$ python -q
>>> import numpy as np
>>> import numpy.linalg as la
>>> np.set_printoptions(suppress=True, linewidth=100)
>>> def rd(a):
...     return np.round(a, 1) + 0
... 
>>> out = np.array([[2, 2], [2, 0]])
>>> cent = np.array([[-2, -1, 1], [2, 2, -2], [1, 2, -1]])
>>> mat = np.kron(out, cent)
>>> mat
array([[-4, -2,  2, -4, -2,  2],
       [ 4,  4, -4,  4,  4, -4],
       [ 2,  4, -2,  2,  4, -2],
       [-4, -2,  2,  0,  0,  0],
       [ 4,  4, -4,  0,  0,  0],
       [ 2,  4, -2,  0,  0,  0]])
>>> out = mat / la.norm(mat, axis=1, keepdims=True)
>>> gram = out @ out.T
>>> (np.abs(gram) > 0.9).astype(int)
array([[1, 1, 0, 0, 0, 0],
       [1, 1, 1, 0, 0, 0],
       [0, 1, 1, 0, 0, 0],
       [0, 0, 0, 1, 1, 0],
       [0, 0, 0, 1, 1, 1],
       [0, 0, 0, 0, 1, 1]])
>>> np.argwhere(np.triu(np.abs(gram) > 0.95, 1))
array([], shape=(0, 2), dtype=int64)
>>> rng = np.random.default_rng(696758)
>>> labels = rng.permutation(6)
>>> out = mat[:, labels] * rng.choice([-1, 1], 6)
>>> out
array([[-4, -2,  2, -2,  4,  2],
       [ 4,  4, -4,  4, -4, -4],
       [ 2,  2, -4,  2, -2, -4],
       [-4, -2,  2,  0,  0,  0],
       [ 4,  4, -4,  0,  0,  0],
       [ 2,  2, -4,  0,  0,  0]])
>>> left, _, Vh = la.svd(mat.T @ out)
>>> labels
array([0, 2, 1, 5, 3, 4])
>>> rd(left @ Vh)
array([[ 1.,  0.,  0.,  0.,  0.,  0.],
       [ 0.,  0., -1.,  0.,  0.,  0.],
       [ 0., -1.,  0.,  0.,  0.,  0.],
       [ 0.,  0.,  0.,  0., -1.,  0.],
       [ 0.,  0.,  0.,  0.,  0., -1.],
       [ 0.,  0.,  0., -1.,  0.,  0.]])
>>> out = mat + rng.integers(-2, 3, (6, 1)) @ rng.integers(-2, 3, (1, 6))
>>> out
array([[-4, -2,  2, -4, -2,  2],
       [ 4,  6, -3,  3,  2, -5],
       [ 2,  2, -3,  3,  6, -1],
       [-4,  2,  4, -2, -4, -2],
       [ 4,  8, -2, -2, -4, -2],
       [ 2,  4, -2,  0,  0,  0]])
>>> out - mat
array([[ 0,  0,  0,  0,  0,  0],
       [ 0,  2,  1, -1, -2, -1],
       [ 0, -2, -1,  1,  2,  1],
       [ 0,  4,  2, -2, -4, -2],
       [ 0,  4,  2, -2, -4, -2],
       [ 0,  0,  0,  0,  0,  0]])
>>> np.abs(out - mat).sum(axis=1)
array([ 0,  7,  7, 14, 14,  0])
>>> (mat - mat.T) / 2
array([[ 0., -3.,  0.,  0., -3.,  0.],
       [ 3.,  0., -4.,  3.,  0., -4.],
       [ 0.,  4.,  0.,  0.,  4.,  0.],
       [ 0., -3.,  0.,  0.,  0.,  0.],
       [ 3.,  0., -4.,  0.,  0.,  0.],
       [ 0.,  4.,  0.,  0.,  0.,  0.]])
>>> rd(la.det(mat))
np.float64(-256.0)
>>> np.allclose(mat @ mat.T, mat.T @ mat)
False
>>> X = np.loadtxt("data.csv", delimiter=",")
>>> X
array([[ 2.,  3.,  4.,  5.],
       [ 6.,  7.,  8.,  9.],
       [10., 11., 12., 13.],
       [14., 15., 16., 17.]])
>>> labels = rng.permutation(4)
>>> labels
array([0, 3, 2, 1])
>>> out = X[labels][:, labels]
>>> np.diag(out)
array([ 2., 17., 12.,  7.])
>>> np.trace(out)
np.float64(38.0)
>>> np.allclose(out, X)
False
>>> left, sv, Vh = la.svd(X, full_matrices=False)
>>> rd(np.abs(Vh[0]))
array([0.4, 0.5, 0.5, 0.6])
>>> rd(Vh @ Vh.T)
array([[1., 0., 0., 0.],
       [0., 1., 0., 0.],
       [0., 0., 1., 0.],
       [0., 0., 0., 1.]])
>>> rd(np.sqrt((sv ** 2).sum())), rd(la.norm(X))
(np.float64(42.2), np.float64(42.2))
>>> rd(left.T @ X @ Vh.T)
array([[42.2,  0. ,  0. ,  0. ],
       [ 0. ,  1.9,  0. ,  0. ],
       [ 0. ,  0. ,  0. ,  0. ],
       [ 0. ,  0. ,  0. ,  0. ]])
>>> rd(np.cumsum(sv ** 2) / np.sum(sv ** 2))
array([1., 1., 1., 1.])
>>> np.allclose(left * sv @ Vh, X)
True
>>> left.shape, sv.shape, Vh.shape
((4, 4), (4,), (4, 4))
>>> out = X[0, 0] * X[1:] - np.outer(X[1:, 0], X[0])
>>> out
array([[  0.,  -4.,  -8., -12.],
       [  0.,  -8., -16., -24.],
       [  0., -12., -24., -36.]])
>>> la.matrix_rank(out), la.matrix_rank(X)
(np.int64(1), np.int64(2))
>>> X[:, 0] / X[0, 0]
array([1., 3., 5., 7.])
>>> np.flatnonzero(~out.round(6).any(axis=1))
array([], dtype=int64)
>>> w1 = np.array([[4, 7, 7, 3, 8, 0],
...     [6, 1, 6, 0, 0, 4],
...     [7, 9, 6, 7, 0, 8],
...     [3, 9, 4, 5, 5, 0]])
>>> b = np.array([2, 1, 1, -2, -2, 2])
>>> H = np.maximum(X @ w1 + b, 0)
>>> (H > 0).mean(axis=0)
array([1., 1., 1., 1., 1., 1.])
>>> la.matrix_rank(H)
np.int64(2)
>>> H
array([[ 71.,  99.,  77.,  57.,  39.,  46.],
       [151., 203., 169., 117.,  91.,  94.],
       [231., 307., 261., 177., 143., 142.],
       [311., 411., 353., 237., 195., 190.]])
>>> cent = np.array([[-1, -7, 6],
...     [8, -6, -9],
...     [-3, 1, -5],
...     [9, 7, -3],
...     [2, -3, 6],
...     [0, 3, 7]])
>>> (H @ cent).round(6).argmax(axis=1)
array([0, 0, 0, 0])
>>> w1 @ cent
array([[ 74, -66, -35],
       [-16, -30,  25],
       [110, -24, -34],
       [112, -51, -68]])
>>> out = np.array([[3, 2, 0], [3, 4, 2], [5, 3, 5], [0, 2, 0], [4, 4, 4], [4, 2, 1]])
>>> la.matrix_rank(mat @ out)
np.int64(3)
>>> la.matrix_rank(np.vstack([mat, out.T]))
np.int64(6)
>>> M = np.load("x.npy")
>>> M
array([[ 8., -4.,  4., -2., -4.],
       [-4.,  8., -4.,  2.,  4.],
       [ 4., -4.,  8., -2., -4.],
       [-2.,  2., -2.,  5.,  2.],
       [-4.,  4., -4.,  2.,  8.]])
>>> la.matrix_rank(mat)
np.int64(6)
>>> rd(mat.mean(axis=0))
array([ 0.7,  2. , -1.3,  0.3,  1. , -0.7])
>>> rd(la.svd(mat, compute_uv=False))
array([15.5,  5.9,  3.2,  1.4,  1.2,  0.5])
>>> labels = rng.permutation(5)
>>> labels
array([1, 2, 3, 4, 0])
>>> out = M[labels][:, labels]
>>> np.trace(out)
np.float64(37.0)
>>> rd(np.sort(np.abs(la.eigvals(out))))
array([ 4.,  4.,  4.,  4., 21.])
>>> np.allclose(out, M)
False
>>> labels = rng.permutation(5)
>>> out = M[:, labels] * rng.choice([-1, 1], 5)
>>> out
array([[-2., -4., -8., -4.,  4.],
       [ 2.,  8.,  4.,  4., -4.],
       [-2., -4., -4., -8.,  4.],
       [ 5.,  2.,  2.,  2., -2.],
       [ 2.,  4.,  4.,  4., -8.]])
>>> left, _, Vh = la.svd(M.T @ out)
>>> rd(left @ Vh)
array([[ 0.,  0., -1.,  0.,  0.],
       [ 0.,  1.,  0.,  0.,  0.],
       [ 0.,  0.,  0., -1.,  0.],
       [ 1.,  0.,  0.,  0.,  0.],
       [ 0.,  0.,  0.,  0., -1.]])
>>> rd(la.lstsq(M, out)[0])
array([[ 0.,  0., -1.,  0.,  0.],
       [ 0.,  1.,  0.,  0.,  0.],
       [ 0.,  0.,  0., -1.,  0.],
       [ 1.,  0.,  0.,  0.,  0.],
       [ 0.,  0.,  0.,  0., -1.]])
>>> x0 = np.array([9, 0, 7, 4, 4])
>>> a = np.maximum(M @ x0, 0)
>>> np.flatnonzero(a > 1e-9)
array([0, 2])
>>> M * (a > 1e-9)[:, None]
array([[ 8., -4.,  4., -2., -4.],
       [-0.,  0., -0.,  0.,  0.],
       [ 4., -4.,  8., -2., -4.],
       [-0.,  0., -0.,  0.,  0.],
       [-0.,  0., -0.,  0.,  0.]])
